$ python -q
>>> import numpy as np
>>> from numpy import linalg as LA
>>> np.set_printoptions(precision=1, suppress=True, linewidth=120, floatmode="fixed")
>>> J = np.load("a.npy")
>>> J
array([[ 0.3, -0.6,  0.7],
       [ 1.2,  1.5,  0.5],
       [ 1.7,  0.5,  2.1]])
>>> round(float(np.einsum("ij,ji->", J, J)), 1)
8.2
>>> LA.eigvals(J)
array([2.6, 0.2, 1.1])
>>> round(LA.det(2 * J), 1), np.round(LA.det(J), 1)
(np.float64(4.1), np.float64(0.5))
>>> np.kron(np.eye(2, dtype=int), J)
array([[ 0.3, -0.6,  0.7,  0.0, -0.0,  0.0],
       [ 1.2,  1.5,  0.5,  0.0,  0.0,  0.0],
       [ 1.7,  0.5,  2.1,  0.0,  0.0,  0.0],
       [ 0.0, -0.0,  0.0,  0.3, -0.6,  0.7],
       [ 0.0,  0.0,  0.0,  1.2,  1.5,  0.5],
       [ 0.0,  0.0,  0.0,  1.7,  0.5,  2.1]])
>>> np.round(LA.eigvals(J).sum().real, 1)
np.float64(3.9)
>>> X = np.tril(np.array([[6, 0, 9, 1], [7, 2, 3, 8], [6, 1, 7, 5], [1, 3, 8, 3]]), -1) + np.eye(4, dtype=int)
>>> X
array([[1, 0, 0, 0],
       [7, 1, 0, 0],
       [6, 1, 1, 0],
       [1, 3, 8, 1]])
>>> gram = X.T @ X
>>> np.trace(gram), (X ** 2).sum()
(np.int64(164), np.int64(164))
>>> np.allclose(gram, gram.T)
True
>>> (X @ X.T).shape
(4, 4)
>>> np.diag(gram)
array([87, 11, 65,  1])
>>> np.round(LA.svd(X, compute_uv=False) ** 2, 1) + 0
array([101.7,  62.3,   0.0,   0.0])
>>> left, sv, Vh = LA.svd(X)
>>> sv
array([10.1,  7.9,  0.2,  0.1])
>>> np.argmax(sv[:-1] / (sv[1:] + 1e-6)) + 1
np.int64(2)
>>> A2 = left[:, :2] @ np.diag(sv[:2]) @ Vh[:2]
>>> LA.matrix_rank(X, rtol=0.05)
np.int64(2)
>>> np.round(LA.norm(X - A2, 2), 1), round(sv[2], 1)
(np.float64(0.2), np.float64(0.2))
>>> W0 = np.diag(np.array([1, 0, 2, 0])) + 5 * np.eye(4, k=1) + 5 * np.eye(4, k=-1)
>>> W0
array([[1.0, 5.0, 0.0, 0.0],
       [5.0, 0.0, 5.0, 0.0],
       [0.0, 5.0, 2.0, 5.0],
       [0.0, 0.0, 5.0, 0.0]])
>>> ev, evecs = LA.eigh(W0)
>>> LA.svd(W0, compute_uv=False)
array([9.0, 7.3, 3.8, 2.5])
>>> np.round(evecs.T @ evecs, 1) + 0
array([[1.0, 0.0, 0.0, 0.0],
       [0.0, 1.0, 0.0, 0.0],
       [0.0, 0.0, 1.0, 0.0],
       [0.0, 0.0, 0.0, 1.0]])
>>> np.round(evecs.T @ W0 @ evecs, 1) + 0
array([[-7.3,  0.0,  0.0,  0.0],
       [ 0.0, -2.5,  0.0,  0.0],
       [ 0.0,  0.0,  3.8,  0.0],
       [ 0.0,  0.0,  0.0,  9.0]])
>>> P = np.triu(np.array([[-2, 3, 1, -2], [-3, 1, 2, -3], [-3, -2, 1, 1], [-2, -3, 1, 1]]), 1) + np.eye(4)
>>> A2 = P @ W0 @ LA.inv(P)
>>> np.poly(A2)
array([  1.0,  -3.0, -73.0, 100.0, 625.0])
>>> round(float(LA.det(A2)), 1)
625.0
>>> np.trace(A2), np.trace(W0)
(np.float64(3.0), np.float64(3.0))
>>> W0[0] @ W0[3]
np.float64(0.0)
>>> round(float(LA.norm(W0[0] - W0[3])), 1)
7.1
>>> np.round(LA.norm(W0, "nuc"), 1)
np.float64(22.6)
>>> round(float(LA.norm(W0[0], 1)), 1), round(LA.norm(W0[0], np.inf), 1)
(6.0, np.float64(5.0))
>>> LA.norm(W0, axis=1).argmax()
np.int64(2)
>>> round(float(LA.norm(W0) ** 2 / LA.norm(W0, 2) ** 2), 1)
1.9
>>> LA.norm(W0, axis=0)
array([5.1, 7.1, 7.3, 5.0])
>>> x0 = np.array([1, -4, 3, -2])
>>> target = W0 @ x0
>>> coef, lr = np.zeros(4), 1 / LA.norm(W0, 2) ** 2
>>> for i in range(4):
...     coef -= lr * W0.T @ (W0 @ coef - target)
...     if i % 1 == 0: print(i, round(LA.norm(W0 @ coef - target), 1))
... 
0 13.8
1 5.3
2 2.7
3 1.9
>>> coef
array([ 1.4, -3.9,  2.7, -2.0])
>>> round(LA.cond(W0), 1)
np.float64(3.6)
